In [1]: import numpy as np

In [2]: import numpy.linalg as la

In [3]: np.set_printoptions(precision=3, suppress=True, linewidth=160, floatmode="fixed")

In [4]: def rd(a):
   ...:     return np.round(a, 3) + 0
   ...: 

In [5]: M = np.loadtxt("data.csv", delimiter=",")

In [6]: rd(M)
Out[6]: 
array([[0.250, 0.000, 0.167, 0.167, 0.000, 0.000, 0.167, 0.083, 0.083, 0.000, 0.000, 0.000, 0.083],
       [0.091, 0.091, 0.000, 0.091, 0.000, 0.091, 0.091, 0.091, 0.000, 0.091, 0.000, 0.182, 0.182],
       [0.077, 0.154, 0.077, 0.077, 0.154, 0.154, 0.154, 0.000, 0.000, 0.077, 0.077, 0.000, 0.000],
       [0.050, 0.100, 0.100, 0.150, 0.000, 0.050, 0.100, 0.100, 0.100, 0.100, 0.050, 0.100, 0.000],
       [0.154, 0.000, 0.000, 0.000, 0.154, 0.154, 0.077, 0.000, 0.000, 0.154, 0.077, 0.077, 0.154],
       [0.100, 0.000, 0.000, 0.000, 0.200, 0.200, 0.100, 0.000, 0.000, 0.100, 0.100, 0.200, 0.000],
       [0.154, 0.000, 0.000, 0.154, 0.077, 0.154, 0.154, 0.077, 0.000, 0.000, 0.077, 0.154, 0.000],
       [0.095, 0.095, 0.095, 0.095, 0.048, 0.095, 0.095, 0.143, 0.095, 0.000, 0.000, 0.095, 0.048],
       [0.077, 0.077, 0.077, 0.077, 0.000, 0.077, 0.154, 0.000, 0.077, 0.000, 0.154, 0.154, 0.077],
       [0.000, 0.083, 0.083, 0.000, 0.167, 0.167, 0.083, 0.083, 0.083, 0.083, 0.167, 0.000, 0.000],
       [0.000, 0.118, 0.000, 0.118, 0.118, 0.059, 0.059, 0.118, 0.118, 0.000, 0.176, 0.118, 0.000],
       [0.095, 0.095, 0.048, 0.095, 0.000, 0.095, 0.095, 0.048, 0.048, 0.095, 0.095, 0.143, 0.048],
       [0.125, 0.125, 0.000, 0.000, 0.125, 0.000, 0.000, 0.062, 0.125, 0.062, 0.062, 0.125, 0.188]])

In [7]: f = np.array([5, 4, 5, -3, 1, 4, 4, -2, 4, -5, 1, -3, 2])

In [8]: A2 = M + np.outer(f, np.eye(13)[4])

In [9]: rd(la.det(A2) / la.det(M)), rd(1 + la.solve(M, f)[4])
Out[9]: (np.float64(63.303), np.float64(63.303))

In [10]: O, V = la.qr(M[:, :7])[0], la.qr(M[:, 7:])[0]

In [11]: sig = la.svd(O.T @ V, compute_uv=False)

In [12]: rd(sig)
Out[12]: array([0.997, 0.989, 0.931, 0.789, 0.628, 0.106])

In [13]: (sig > 0.9).sum()
Out[13]: np.int64(3)

In [14]: x0 = np.array([1, 2, 0, 0, 1, 2, 3, 1, 0, 2, 2, 2, 2])

In [15]: target = M @ x0

In [16]: rd(target)
Out[16]: array([1.000, 1.727, 1.615, 1.250, 1.769, 1.800, 1.538, 1.238, 1.615, 1.500, 1.353, 1.571, 1.438])

In [17]: rd(la.solve(M, 2 * target))
Out[17]: array([2.000, 4.000, 0.000, 0.000, 2.000, 4.000, 6.000, 2.000, 0.000, 4.000, 4.000, 4.000, 4.000])

In [18]: rd(la.solve(M, M[:, 9]))
Out[18]: array([0.000, 0.000, 0.000, 0.000, 0.000, 0.000, 0.000, 0.000, 0.000, 1.000, 0.000, 0.000, 0.000])

In [19]: def softmax(z):
    ...:     e = np.exp(z - z.max(axis=-1, keepdims=True))
    ...:     return e / e.sum(axis=-1, keepdims=True)
    ...: 

In [20]: rd(softmax(10 * M[12]))
Out[20]: array([0.104, 0.104, 0.030, 0.030, 0.104, 0.030, 0.030, 0.056, 0.104, 0.056, 0.056, 0.104, 0.194])

In [21]: print(rd(softmax(M).sum(axis=1)))
[1.000 1.000 1.000 1.000 1.000 1.000 1.000 1.000 1.000 1.000 1.000 1.000 1.000]

In [22]: scores = M @ M.T / np.sqrt(13)

In [23]: print(softmax(scores).round(6).argmax(axis=1))
[ 0  1  2  3  4  5  6  7  8  9 10 11 12]

In [24]: rd(softmax(scores)[12] @ M)
Out[24]: array([0.098, 0.072, 0.050, 0.079, 0.080, 0.100, 0.102, 0.062, 0.056, 0.059, 0.080, 0.104, 0.060])

In [25]: X = np.load("run4.npy")

In [26]: X
Out[26]: 
array([[ 0,  0,  0,  0,  0,  0],
       [ 0,  0,  1,  0,  0,  0],
       [ 0,  0,  0,  0,  0, -3],
       [ 0,  2,  0,  0,  0,  0],
       [ 1,  0,  0,  0,  0,  0],
       [ 0,  0,  0,  0,  0,  0]])

In [27]: # row 5 repeats row 0

In [28]: print(rd(la.det(X)))
0.0

In [29]: print(X @ X)
[[ 0  0  0  0  0  0]
 [ 0  0  0  0  0 -3]
 [ 0  0  0  0  0  0]
 [ 0  0  2  0  0  0]
 [ 0  0  0  0  0  0]
 [ 0  0  0  0  0  0]]

In [30]: np.flatnonzero(la.matrix_power((X != 0) + (X.T != 0) + np.eye(6), 6)[1])
Out[30]: array([1, 2, 3, 5])

In [31]: rd(np.sort(la.eigvals(X).real))
Out[31]: array([0.000, 0.000, 0.000, 0.000, 0.000, 0.000])

In [32]: J = np.loadtxt("x.csv", delimiter=",")

In [33]: print(J)
[[3.000 0.000 1.000 0.000 2.000 0.000 0.000 0.000 0.000 0.000 3.000 0.000 0.000]
 [0.000 0.000 0.000 3.000 0.000 0.000 0.000 0.000 1.000 1.000 0.000 3.000 0.000]
 [3.000 0.000 3.000 0.000 3.000 3.000 0.000 1.000 0.000 0.000 3.000 0.000 2.000]
 [0.000 1.000 0.000 0.000 0.000 0.000 3.000 0.000 1.000 0.000 0.000 1.000 0.000]
 [3.000 0.000 2.000 0.000 2.000 0.000 0.000 2.000 0.000 0.000 2.000 0.000 1.000]
 [2.000 0.000 0.000 0.000 0.000 3.000 0.000 2.000 0.000 0.000 3.000 0.000 1.000]
 [0.000 3.000 0.000 0.000 0.000 0.000 3.000 0.000 1.000 1.000 0.000 3.000 0.000]
 [1.000 0.000 0.000 0.000 1.000 1.000 0.000 1.000 0.000 0.000 3.000 0.000 2.000]
 [0.000 3.000 0.000 2.000 0.000 0.000 2.000 0.000 1.000 1.000 0.000 2.000 0.000]
 [0.000 2.000 0.000 0.000 0.000 0.000 0.000 0.000 0.000 2.000 0.000 0.000 0.000]
 [3.000 0.000 1.000 0.000 1.000 1.000 0.000 3.000 0.000 0.000 2.000 0.000 1.000]
 [0.000 3.000 0.000 0.000 0.000 0.000 3.000 0.000 3.000 3.000 0.000 3.000 0.000]
 [1.000 0.000 0.000 0.000 2.000 2.000 0.000 1.000 0.000 0.000 2.000 0.000 2.000]]

In [34]: x0 = np.array([1, -2, 1, -2, 1, 0, -1, -1, 0, 2, -2, 1, -2])

In [35]: target = J @ x0

In [36]: target
Out[36]: array([ 0.000, -1.000, -2.000, -4.000, -1.000, -8.000, -4.000, -9.000, -8.000,  0.000, -4.000,  0.000, -6.000])

In [37]: print(rd(la.solve(J, -2 * target)))
[-2.000  4.000 -2.000  4.000 -2.000  0.000  2.000  2.000  0.000 -4.000  4.000 -2.000  4.000]

In [38]: cov = J.T @ J

In [39]: np.trace(cov), (J ** 2).sum()
Out[39]: (np.float64(324.0), np.float64(324.0))

In [40]: np.allclose(cov, cov.T)
Out[40]: True

In [41]: A2 = la.inv(J)

In [42]: np.allclose(A2, J.T)
Out[42]: False

In [43]: rd(la.slogdet(J)[0])
Out[43]: np.float64(-1.0)

In [44]: rng = np.random.default_rng(7268)

In [45]: A2 = J + rng.integers(-2, 3, (13, 12)) @ rng.integers(-2, 3, (12, 13))

In [46]: print(A2)
[[ -3.000  -4.000  10.000   8.000  -1.000  -6.000  -4.000  11.000   4.000 -11.000  17.000   0.000  10.000]
 [ -1.000  -3.000  -3.000  -2.000   4.000  12.000  -6.000 -12.000  -8.000   9.000  -3.000  19.000 -14.000]
 [ 12.000 -13.000   5.000   9.000   7.000   3.000 -10.000 -10.000 -19.000   7.000   2.000   4.000   0.000]
 [ -2.000   6.000 -14.000  -1.000  -1.000  -4.000  11.000   6.000  12.000   8.000   3.000  -7.000   1.000]
 [  6.000 -14.000   8.000  -5.000   2.000   5.000  -5.000   0.000  -7.000   2.000   9.000  12.000   2.000]
 [ 15.000 -13.000   7.000  13.000  -3.000   2.000   0.000 -14.000 -25.000   7.000  -7.000   1.000  -8.000]
 [  3.000  -9.000  -1.000  -2.000   0.000  10.000  -1.000  -5.000  -8.000   9.000   3.000  17.000 -11.000]
 [  5.000  -2.000   2.000   0.000   1.000  -7.000   8.000   1.000  12.000  -4.000   7.000  -2.000  -4.000]
 [-12.000  13.000  -3.000 -15.000  -7.000   9.000   4.000   7.000  13.000   0.000   5.000   8.000   3.000]
 [  1.000   4.000  -9.000  -3.000  -2.000  -6.000   9.000   2.000  13.000  10.000   8.000  -5.000  -7.000]
 [ -6.000   2.000   8.000   1.000  -8.000  -1.000   8.000  12.000   6.000  -5.000  10.000  -5.000   6.000]
 [  9.000   0.000   0.000  11.000  -1.000  -4.000   3.000  -9.000  -2.000   8.000  -5.000  -1.000 -12.000]
 [  2.000   3.000  -9.000  -4.000  -6.000   1.000   3.000   7.000   1.000   6.000   1.000  -7.000  13.000]]

In [47]: np.abs(A2 - J).sum(axis=1)
Out[47]: array([ 90.000,  96.000,  91.000,  72.000,  69.000, 118.000,  82.000,  52.000,  94.000,  75.000,  76.000,  68.000,  61.000])

In [48]: rd(la.svd(A2 - J, compute_uv=False))
Out[48]: array([71.322, 40.891, 37.723, 25.768, 21.945, 16.761, 11.966,  6.047,  5.420,  3.130,  1.476,  0.661,  0.000])

In [49]: x0 = np.array([-2, 3, 2, -3, 1, -5, 3, 3, 1, -4, 1, -5, -3])

In [50]: h = np.maximum(M @ x0, 0)

In [51]: rd(h)
Out[51]: array([0.000, 0.000, 0.000, 0.000, 0.000, 0.000, 0.000, 0.000, 0.000, 0.167, 0.059, 0.000, 0.000])

In [52]: np.flatnonzero(h > 1e-9)
Out[52]: array([ 9, 10])

In [53]: rd(np.maximum(M @ (3 * x0), 0))
Out[53]: array([0.000, 0.000, 0.000, 0.000, 0.000, 0.000, 0.000, 0.000, 0.000, 0.500, 0.176, 0.000, 0.000])

In [54]: rd(np.maximum(M @ x0, 0) - np.maximum(-M @ x0, 0))
Out[54]: array([-0.083, -1.909, -0.154, -0.450, -2.077, -2.000, -1.462, -0.238, -0.692,  0.167,  0.059, -1.238, -0.812])

In [55]: rd(M.T @ h)
Out[55]: array([0.000, 0.021, 0.014, 0.007, 0.035, 0.031, 0.017, 0.021, 0.021, 0.014, 0.038, 0.007, 0.000])

In [56]: rd(np.tanh(M @ x0))
Out[56]: array([-0.083, -0.957, -0.153, -0.422, -0.969, -0.964, -0.898, -0.234, -0.599,  0.165,  0.059, -0.845, -0.671])

In [57]: data = np.load("mat.npy")

In [58]: print(rd(data))
[[1.000 0.000 0.000 0.000 0.000 0.000 0.000 0.000 0.000 0.000 0.000 0.000]
 [0.000 0.200 0.200 0.000 0.200 0.000 0.000 0.000 0.200 0.000 0.200 0.000]
 [0.000 0.200 0.200 0.000 0.000 0.200 0.200 0.000 0.000 0.000 0.000 0.200]
 [0.143 0.143 0.000 0.143 0.143 0.000 0.143 0.143 0.143 0.000 0.000 0.000]
 [0.000 0.250 0.000 0.000 0.500 0.000 0.000 0.000 0.000 0.250 0.000 0.000]
 [0.000 0.200 0.200 0.000 0.000 0.200 0.200 0.200 0.000 0.000 0.000 0.000]
 [0.000 0.000 0.000 0.143 0.143 0.000 0.286 0.143 0.000 0.143 0.143 0.000]
 [0.000 0.000 0.000 0.000 0.000 0.000 0.000 1.000 0.000 0.000 0.000 0.000]
 [0.000 0.000 0.000 0.200 0.000 0.000 0.000 0.200 0.200 0.200 0.000 0.200]
 [0.000 0.000 0.333 0.000 0.000 0.000 0.000 0.000 0.000 0.333 0.000 0.333]
 [0.000 0.000 0.250 0.000 0.250 0.000 0.250 0.000 0.000 0.000 0.250 0.000]
 [0.000 0.000 0.000 0.000 0.000 0.000 0.000 0.000 0.333 0.333 0.000 0.333]]

In [59]: print(rd(data.ravel(order="F")))
[1.000 0.000 0.000 0.143 0.000 0.000 0.000 0.000 0.000 0.000 0.000 0.000 0.000 0.200 0.200 0.143 0.250 0.200 0.000 0.000 0.000 0.000 0.000 0.000 0.000 0.200
 0.200 0.000 0.000 0.200 0.000 0.000 0.000 0.333 0.250 0.000 0.000 0.000 0.000 0.143 0.000 0.000 0.143 0.000 0.200 0.000 0.000 0.000 0.000 0.200 0.000 0.143
 0.500 0.000 0.143 0.000 0.000 0.000 0.250 0.000 0.000 0.000 0.200 0.000 0.000 0.200 0.000 0.000 0.000 0.000 0.000 0.000 0.000 0.000 0.200 0.143 0.000 0.200
 0.286 0.000 0.000 0.000 0.250 0.000 0.000 0.000 0.000 0.143 0.000 0.200 0.143 1.000 0.200 0.000 0.000 0.000 0.000 0.200 0.000 0.143 0.000 0.000 0.000 0.000
 0.200 0.000 0.000 0.333 0.000 0.000 0.000 0.000 0.250 0.000 0.143 0.000 0.200 0.333 0.000 0.333 0.000 0.200 0.000 0.000 0.000 0.000 0.143 0.000 0.000 0.000
 0.250 0.000 0.000 0.000 0.200 0.000 0.000 0.000 0.000 0.000 0.200 0.333 0.000 0.333]

In [60]: rd(data.reshape(2, -1))
Out[60]: 
array([[1.000, 0.000, 0.000, 0.000, 0.000, 0.000, 0.000, 0.000, 0.000, 0.000, 0.000, 0.000, 0.000, 0.200, 0.200, 0.000, 0.200, 0.000, 0.000, 0.000, 0.200,
        0.000, 0.200, 0.000, 0.000, 0.200, 0.200, 0.000, 0.000, 0.200, 0.200, 0.000, 0.000, 0.000, 0.000, 0.200, 0.143, 0.143, 0.000, 0.143, 0.143, 0.000,
        0.143, 0.143, 0.143, 0.000, 0.000, 0.000, 0.000, 0.250, 0.000, 0.000, 0.500, 0.000, 0.000, 0.000, 0.000, 0.250, 0.000, 0.000, 0.000, 0.200, 0.200,
        0.000, 0.000, 0.200, 0.200, 0.200, 0.000, 0.000, 0.000, 0.000],
       [0.000, 0.000, 0.000, 0.143, 0.143, 0.000, 0.286, 0.143, 0.000, 0.143, 0.143, 0.000, 0.000, 0.000, 0.000, 0.000, 0.000, 0.000, 0.000, 1.000, 0.000,
        0.000, 0.000, 0.000, 0.000, 0.000, 0.000, 0.200, 0.000, 0.000, 0.000, 0.200, 0.200, 0.200, 0.000, 0.200, 0.000, 0.000, 0.333, 0.000, 0.000, 0.000,
        0.000, 0.000, 0.000, 0.333, 0.000, 0.333, 0.000, 0.000, 0.250, 0.000, 0.250, 0.000, 0.250, 0.000, 0.000, 0.000, 0.250, 0.000, 0.000, 0.000, 0.000,
        0.000, 0.000, 0.000, 0.000, 0.000, 0.333, 0.333, 0.000, 0.333]])

In [61]: t3 = data.reshape(12, 2, -1)

In [62]: rd(t3[:, 0])
Out[62]: 
array([[1.000, 0.000, 0.000, 0.000, 0.000, 0.000],
       [0.000, 0.200, 0.200, 0.000, 0.200, 0.000],
       [0.000, 0.200, 0.200, 0.000, 0.000, 0.200],
       [0.143, 0.143, 0.000, 0.143, 0.143, 0.000],
       [0.000, 0.250, 0.000, 0.000, 0.500, 0.000],
       [0.000, 0.200, 0.200, 0.000, 0.000, 0.200],
       [0.000, 0.000, 0.000, 0.143, 0.143, 0.000],
       [0.000, 0.000, 0.000, 0.000, 0.000, 0.000],
       [0.000, 0.000, 0.000, 0.200, 0.000, 0.000],
       [0.000, 0.000, 0.333, 0.000, 0.000, 0.000],
       [0.000, 0.000, 0.250, 0.000, 0.250, 0.000],
       [0.000, 0.000, 0.000, 0.000, 0.000, 0.000]])

In [63]: np.swapaxes(t3, 1, 2)[1]
Out[63]: 
array([[0.000, 0.000],
       [0.200, 0.000],
       [0.200, 0.200],
       [0.000, 0.000],
       [0.200, 0.200],
       [0.000, 0.000]])

In [64]: print(t3.shape)
(12, 2, 6)

In [65]: rd(np.einsum("ihd,ihd->ih", t3, t3))
Out[65]: 
array([[1.000, 0.000],
       [0.120, 0.080],
       [0.120, 0.080],
       [0.082, 0.061],
       [0.312, 0.062],
       [0.120, 0.080],
       [0.041, 0.143],
       [0.000, 1.000],
       [0.040, 0.160],
       [0.111, 0.222],
       [0.125, 0.125],
       [0.000, 0.333]])

In [66]: rd(t3.sum(axis=1))
Out[66]: 
array([[1.000, 0.000, 0.000, 0.000, 0.000, 0.000],
       [0.000, 0.200, 0.400, 0.000, 0.400, 0.000],
       [0.200, 0.200, 0.200, 0.000, 0.000, 0.400],
       [0.286, 0.286, 0.143, 0.143, 0.143, 0.000],
       [0.000, 0.250, 0.000, 0.250, 0.500, 0.000],
       [0.200, 0.400, 0.200, 0.000, 0.000, 0.200],
       [0.286, 0.143, 0.000, 0.286, 0.286, 0.000],
       [0.000, 1.000, 0.000, 0.000, 0.000, 0.000],
       [0.000, 0.200, 0.200, 0.400, 0.000, 0.200],
       [0.000, 0.000, 0.333, 0.333, 0.000, 0.333],
       [0.250, 0.000, 0.250, 0.000, 0.500, 0.000],
       [0.000, 0.000, 0.333, 0.333, 0.000, 0.333]])
